$ python -q
>>> import numpy as np
>>> np.set_printoptions(precision=2, suppress=True, linewidth=140, floatmode="fixed")
>>> def tidy(a):
...     return np.round(a, 2) + 0
... 
>>> X = np.load("test13.npy")
>>> X
array([[-6,  0,  0,  0,  0,  0,  0,  0],
       [ 0,  7,  0,  0,  0,  0,  0,  0],
       [ 0,  0, -5,  0,  0,  0,  0,  0],
       [ 0,  0,  0,  0,  0,  0,  0,  0],
       [ 0,  0,  0,  0, -9,  0,  0,  0],
       [ 0,  0,  0,  0,  0,  3,  0,  0],
       [ 0,  0,  0,  0,  0,  0,  5,  0],
       [ 0,  0,  0,  0,  0,  0,  0, -6]])
>>> # symmetric, so the eigenvalues are real
>>> print([int(np.linalg.matrix_rank(np.linalg.matrix_power(X, p))) for p in range(1, 9)])
[7, 7, 7, 7, 7, 7, 7, 7]
>>> tidy(np.sort(np.linalg.eigvals(X)))
array([-9.00, -6.00, -6.00, -5.00,  0.00,  3.00,  5.00,  7.00])
>>> cov = X.T @ X
>>> np.linalg.matrix_rank(cov)
np.int64(7)
>>> tidy(np.linalg.eigvalsh(cov)[::-1])
array([81.00, 49.00, 36.00, 36.00, 25.00, 25.00,  9.00,  0.00])
>>> E = np.loadtxt("data.csv", delimiter=",")
>>> E
array([[ -6.24, -14.47,   0.42,  -8.42,  -0.30,  -8.55,   2.72],
       [ -4.54,  10.84, -11.05,  -0.81,   6.59,   9.19,   3.34],
       [  4.36,   6.21, -15.54,   7.83,  -0.81,   5.83,  -2.23],
       [-11.31,  -5.59, -11.52,   0.64,   7.39,   7.26,  -0.67],
       [ -1.47,  14.06,  -4.17,  11.43,  -3.01,  -6.17,   2.24],
       [  4.67,   0.57,  -4.75, -12.10,   5.30,  13.28,  -2.12],
       [-12.70,  -6.73,   6.64,  -4.83,   2.83,   9.64,   5.01],
       [ -7.06,  11.88,   9.99,   4.05,  -7.76,   5.60,  -1.17],
       [-13.73,   1.75,   9.64,   2.79,   1.69,  -6.10,  -8.22],
       [  5.45,   5.79,   3.18, -17.13,  -0.03,  -3.97,   4.20],
       [ -3.77,   7.71,   0.65,   4.81,  -7.36,   8.99, -12.95],
       [  2.19,   6.96,  -7.94,  -9.84,  -7.26,   9.88,   6.04],
       [  3.81,   3.88,   5.15, -11.05, -13.44,  -1.46,   6.25],
       [ 11.39,   1.79,   4.50,  -7.82,   1.68,  -7.56, -11.21],
       [ -3.60,  -8.43,  -2.96,   9.68,  -4.86,   9.56,   9.93],
       [ 12.76,  -1.02,   1.68, -13.34,  -6.62,  -2.65,   2.15],
       [  9.24,   2.89,   1.61,  11.85,  10.51,   7.25,   0.05],
       [  3.22,  -5.50,   2.05,  11.72,  11.70,  -8.67,   2.36],
       [  6.12,   8.33,  -4.44,   9.96,  -6.56,  -2.53,  11.17],
       [  2.97,  -0.83,  -8.18,  -8.85,  -1.96,   2.74, -15.29]])
>>> vec = np.array([-1, 0, 0, 0, 0, 0, 2])
>>> y = E @ vec
>>> b, lr = np.zeros(7), 1 / np.linalg.norm(E, 2) ** 2
>>> for i in range(10):
...     b -= lr * E.T @ (E @ b - y)
...     if i % 2 == 0: print(i, round(np.linalg.norm(E @ b - y), 2))
... 
0 33.96
2 11.43
4 5.83
6 3.52
8 2.19
>>> print(tidy(np.linalg.cond(E)))
2.19
>>> tidy(b)
array([-0.97, -0.04,  0.01,  0.03, -0.05,  0.03,  1.98])
>>> W0 = np.array([[0, 2, -2, 3, -2, 0, 0],
...     [2, 0, 2, -2, 3, -2, 0],
...     [-2, 2, 0, 2, -2, 3, -2],
...     [3, -2, 2, 0, 2, -2, 3],
...     [-2, 3, -2, 2, 0, 2, -2],
...     [0, -2, 3, -2, 2, 0, 2],
...     [0, 0, -2, 3, -2, 2, 0]])
>>> # equal to its transpose
>>> q, R = np.linalg.qr(W0)
>>> tidy(abs(R[0, 0])), tidy(np.linalg.norm(W0[:, 0]))
(np.float64(4.58), np.float64(4.58))
>>> tidy(q @ R)
array([[ 0.00,  2.00, -2.00,  3.00, -2.00,  0.00,  0.00],
       [ 2.00,  0.00,  2.00, -2.00,  3.00, -2.00,  0.00],
       [-2.00,  2.00,  0.00,  2.00, -2.00,  3.00, -2.00],
       [ 3.00, -2.00,  2.00,  0.00,  2.00, -2.00,  3.00],
       [-2.00,  3.00, -2.00,  2.00,  0.00,  2.00, -2.00],
       [ 0.00, -2.00,  3.00, -2.00,  2.00,  0.00,  2.00],
       [ 0.00,  0.00, -2.00,  3.00, -2.00,  2.00,  0.00]])
>>> tidy(np.abs(np.diag(R)))
array([4.58, 3.58, 3.59, 3.17, 2.04, 1.25, 0.37])
>>> np.trace(q @ q.T)
np.float64(7.0)
>>> tidy(q.T @ q)
array([[1.00, 0.00, 0.00, 0.00, 0.00, 0.00, 0.00],
       [0.00, 1.00, 0.00, 0.00, 0.00, 0.00, 0.00],
       [0.00, 0.00, 1.00, 0.00, 0.00, 0.00, 0.00],
       [0.00, 0.00, 0.00, 1.00, 0.00, 0.00, 0.00],
       [0.00, 0.00, 0.00, 0.00, 1.00, 0.00, 0.00],
       [0.00, 0.00, 0.00, 0.00, 0.00, 1.00, 0.00],
       [0.00, 0.00, 0.00, 0.00, 0.00, 0.00, 1.00]])
>>> vec = np.array([2, 3, -3, 3, -3, -3, -1])
>>> y = W0 @ vec
>>> b, lr = np.zeros(7), 1 / np.linalg.norm(W0, 2) ** 2
>>> for i in range(12):
...     b -= lr * W0.T @ (W0 @ b - y)
...     if i % 2 == 0: print(i, round(np.linalg.norm(W0 @ b - y), 2))
... 
0 21.08
2 15.88
4 12.2
6 9.57
8 7.67
10 6.28
>>> print(tidy(b))
[ 1.42  2.12 -3.33  3.05 -1.94 -1.46 -0.53]
>>> T = np.stack([W0, 3 * W0, W0[::-1]])
>>> T.shape
(3, 7, 7)
>>> m1, _ = np.linalg.qr(np.array([[1.2, -0.3, 1.6, -1.7, 0.9],
...     [1.4, -1.0, 0.2, -1.0, 0.8],
...     [-1.1, 0.2, 1.5, 1.1, -0.3],
...     [-0.9, 0.3, -0.1, 0.2, -2.2],
...     [-1.0, 0.6, -1.7, -0.9, 0.7]]))
>>> tidy(m1)
array([[-0.47,  0.41, -0.57, -0.52, -0.06],
       [-0.55, -0.67,  0.31, -0.38,  0.04],
       [ 0.43, -0.51, -0.61, -0.17,  0.38],
       [ 0.36, -0.18, -0.04, -0.33, -0.86],
       [ 0.39,  0.28,  0.45, -0.67,  0.34]])
>>> rng = np.random.default_rng(60008)
>>> labels = rng.permutation(5)
>>> Y = m1[:, labels] * rng.choice([-1, 1], 5)
>>> tidy(Y)
array([[ 0.41, -0.52, -0.06, -0.47,  0.57],
       [-0.67, -0.38,  0.04, -0.55, -0.31],
       [-0.51, -0.17,  0.38,  0.43,  0.61],
       [-0.18, -0.33, -0.86,  0.36,  0.04],
       [ 0.28, -0.67,  0.34,  0.39, -0.45]])
>>> left, _, VT = np.linalg.svd(m1.T @ Y)
>>> tidy(left @ VT)
array([[ 0.00,  0.00,  0.00,  1.00,  0.00],
       [ 1.00,  0.00,  0.00,  0.00,  0.00],
       [ 0.00,  0.00,  0.00,  0.00, -1.00],
       [ 0.00,  1.00,  0.00,  0.00,  0.00],
       [ 0.00,  0.00,  1.00,  0.00,  0.00]])
>>> Y = E / np.linalg.norm(E, axis=1, keepdims=True)
>>> cov = Y @ Y.T
>>> tidy(np.degrees(np.arccos(np.clip(cov[13, 14], -1, 1))))
np.float64(147.36)
>>> print(tidy(cov[13]))
[ 0.01 -0.43 -0.23 -0.58 -0.21  0.15 -0.53 -0.22  0.02  0.51  0.00 -0.19  0.20  1.00 -0.84  0.60 -0.03  0.01 -0.33  0.53]
>>> Y = m1 / np.sqrt((m1 ** 2).mean(axis=1, keepdims=True))
>>> tidy(Y[0])
array([-1.06,  0.93, -1.28, -1.17, -0.13])
>>> np.linalg.matrix_rank(m1 - m1.mean(axis=1, keepdims=True))
np.int64(4)
>>> tidy(np.linalg.norm(Y, axis=1))
array([2.24, 2.24, 2.24, 2.24, 2.24])
>>> tidy(m1 - m1.mean(axis=1, keepdims=True))
array([[-0.23,  0.66, -0.33, -0.28,  0.19],
       [-0.30, -0.42,  0.56, -0.13,  0.29],
       [ 0.53, -0.42, -0.51, -0.08,  0.48],
       [ 0.56,  0.03,  0.17, -0.12, -0.65],
       [ 0.24,  0.12,  0.29, -0.83,  0.18]])
>>> np.linalg.matrix_rank(Y) == np.linalg.matrix_rank(m1)
np.True_
>>> np.count_nonzero(W0)
np.int64(36)
>>> W0 - W0[0]
array([[ 0,  0,  0,  0,  0,  0,  0],
       [ 2, -2,  4, -5,  5, -2,  0],
       [-2,  0,  2, -1,  0,  3, -2],
       [ 3, -4,  4, -3,  4, -2,  3],
       [-2,  1,  0, -1,  2,  2, -2],
       [ 0, -4,  5, -5,  4,  0,  2],
       [ 0, -2,  0,  0,  0,  2,  0]])
>>> print(np.diff(W0, axis=0))
[[ 2 -2  4 -5  5 -2  0]
 [-4  2 -2  4 -5  5 -2]
 [ 5 -4  2 -2  4 -5  5]
 [-5  5 -4  2 -2  4 -5]
 [ 2 -5  5 -4  2 -2  4]
 [ 0  2 -5  5 -4  2 -2]]
>>> np.unravel_index(np.abs(W0).argmax(), W0.shape)
(np.int64(0), np.int64(3))
>>> print(W0.sum(axis=1))
[1 3 1 6 1 3 1]
>>> W0.shape
(7, 7)
>>> print(tidy(np.linalg.norm(W0)))
13.56
>>> np.linalg.matrix_rank(W0)
np.int64(7)
>>> cov = m1.T @ m1
>>> print(np.linalg.matrix_rank(cov))
5
>>> print((m1 @ m1.T).shape)
(5, 5)
>>> tidy(np.linalg.eigvalsh(cov)[::-1])
array([1.00, 1.00, 1.00, 1.00, 1.00])
>>> tidy(cov)
array([[1.00, 0.00, 0.00, 0.00, 0.00],
       [0.00, 1.00, 0.00, 0.00, 0.00],
       [0.00, 0.00, 1.00, 0.00, 0.00],
       [0.00, 0.00, 0.00, 1.00, 0.00],
       [0.00, 0.00, 0.00, 0.00, 1.00]])
>>> tidy(np.linalg.svd(m1, compute_uv=False) ** 2)
array([1.00, 1.00, 1.00, 1.00, 1.00])
>>> M = np.array([[0.6, 0.13, 0.27], [0.36, 0.36, 0.28], [0.06, 0.56, 0.38]])
>>> print(tidy(np.linalg.matrix_power(M, 100)))
[[0.35 0.34 0.31]
 [0.35 0.34 0.31]
 [0.35 0.34 0.31]]
>>> M.sum(axis=1)
array([1.00, 1.00, 1.00])
>>> p = np.eye(3)[1]
>>> for _ in range(7):
...     p = p @ M
...     print(p.round(2))
... 
[0.36 0.36 0.28]
[0.36 0.33 0.30]
[0.36 0.34 0.31]
[0.35 0.34 0.31]
[0.35 0.34 0.31]
[0.35 0.34 0.31]
[0.35 0.34 0.31]
>>> tidy(np.linalg.norm(M, axis=0))
array([0.70, 0.68, 0.54])
>>> print(tidy(M[0] @ M[1]))
0.34
>>> tidy(np.linalg.norm(M) ** 2 / np.linalg.norm(M, 2) ** 2)
np.float64(1.25)
>>> tidy(np.linalg.norm(M, 2))
np.float64(1.0)
>>> tidy(np.linalg.norm(M, "nuc"))
np.float64(1.54)
>>> tidy(np.linalg.norm(M[0] - M[1]))
np.float64(0.33)
>>> np.linalg.norm(M, axis=1).argmax()
np.int64(2)
>>> A = 2 * np.eye(7) + np.eye(7, k=1)
>>> A
array([[2.00, 1.00, 0.00, 0.00, 0.00, 0.00, 0.00],
       [0.00, 2.00, 1.00, 0.00, 0.00, 0.00, 0.00],
       [0.00, 0.00, 2.00, 1.00, 0.00, 0.00, 0.00],
       [0.00, 0.00, 0.00, 2.00, 1.00, 0.00, 0.00],
       [0.00, 0.00, 0.00, 0.00, 2.00, 1.00, 0.00],
       [0.00, 0.00, 0.00, 0.00, 0.00, 2.00, 1.00],
       [0.00, 0.00, 0.00, 0.00, 0.00, 0.00, 2.00]])
>>> q, V = np.linalg.qr(A[:, :1])[0], np.linalg.qr(A[:, 1:])[0]
>>> sv = np.linalg.svd(q.T @ V, compute_uv=False)
>>> print(tidy(np.degrees(np.arccos(sv.clip(0, 1)))))
[60.00]
>>> tidy(np.linalg.norm(q @ q.T - V @ V.T, 2))
np.float64(1.0)
>>> tidy(sv)
array([0.50])
>>> (sv > 0.9).sum()
np.int64(0)
>>> f = np.array([7, 6, 1, 5, -1, -8, -8])
>>> Y = A + np.outer(f, np.eye(7)[4])
>>> np.linalg.matrix_rank(np.linalg.inv(Y) - np.linalg.inv(A), tol=1e-8)
np.int64(1)
>>> print(np.linalg.matrix_rank(Y - A))
1
>>> q, R = np.linalg.qr(A)
>>> np.allclose(R.T @ R, A.T @ A)
True
>>> abs(R[0, 0]), tidy(np.linalg.norm(A[:, 0]))
(np.float64(2.0), np.float64(2.0))
>>> q.shape, R.shape
((7, 7), (7, 7))
>>> print(np.abs(np.diag(R)))
[2.00 2.00 2.00 2.00 2.00 2.00 2.00]
>>> Y = A / np.sqrt((A ** 2).mean(axis=1, keepdims=True))
>>> tidy(Y[0])
array([2.37, 1.18, 0.00, 0.00, 0.00, 0.00, 0.00])
>>> Y = np.array([[1, 1], [1, -1]])
>>> mat = np.kron(Y, np.kron(Y, Y))[rng.permutation(8)][:4]
>>> print(mat)
[[ 1  1 -1 -1  1  1 -1 -1]
 [ 1  1  1  1 -1 -1 -1 -1]
 [ 1 -1 -1  1  1 -1 -1  1]
 [ 1 -1 -1  1 -1  1  1 -1]]
>>> Y = mat[0, 0] * mat[1:] - np.outer(mat[1:, 0], mat[0])
>>> Y
array([[ 0,  0,  2,  2, -2, -2,  0,  0],
       [ 0, -2,  0,  2,  0, -2,  0,  2],
       [ 0, -2,  0,  2, -2,  0,  2,  0]])
>>> np.linalg.matrix_rank(Y), np.linalg.matrix_rank(mat)
(np.int64(3), np.int64(4))
>>> vec = np.array([1, -2, 1, 1, 0, 1, 1, -3])
>>> h = np.maximum(mat @ vec, 0)
>>> np.maximum(mat @ (3 * vec), 0)
array([ 0,  6,  0, 24])
>>> mat.T @ h
array([ 10,  -6,  -6,  10, -10,   6,   6, -10])
>>> print(tidy(np.tanh(mat @ vec)))
[ 0.00  0.96 -0.96  1.00]
>>> h
array([0, 2, 0, 8])
>>> print(np.flatnonzero(h > 1e-9))
[1 3]
>>> mat * (h > 1e-9)[:, None]
array([[ 0,  0,  0,  0,  0,  0,  0,  0],
       [ 1,  1,  1,  1, -1, -1, -1, -1],
       [ 0,  0,  0,  0,  0,  0,  0,  0],
       [ 1, -1, -1,  1, -1,  1,  1, -1]])
>>> print(np.maximum(mat @ vec, 0) - np.maximum(-mat @ vec, 0))
[ 0  2 -2  8]
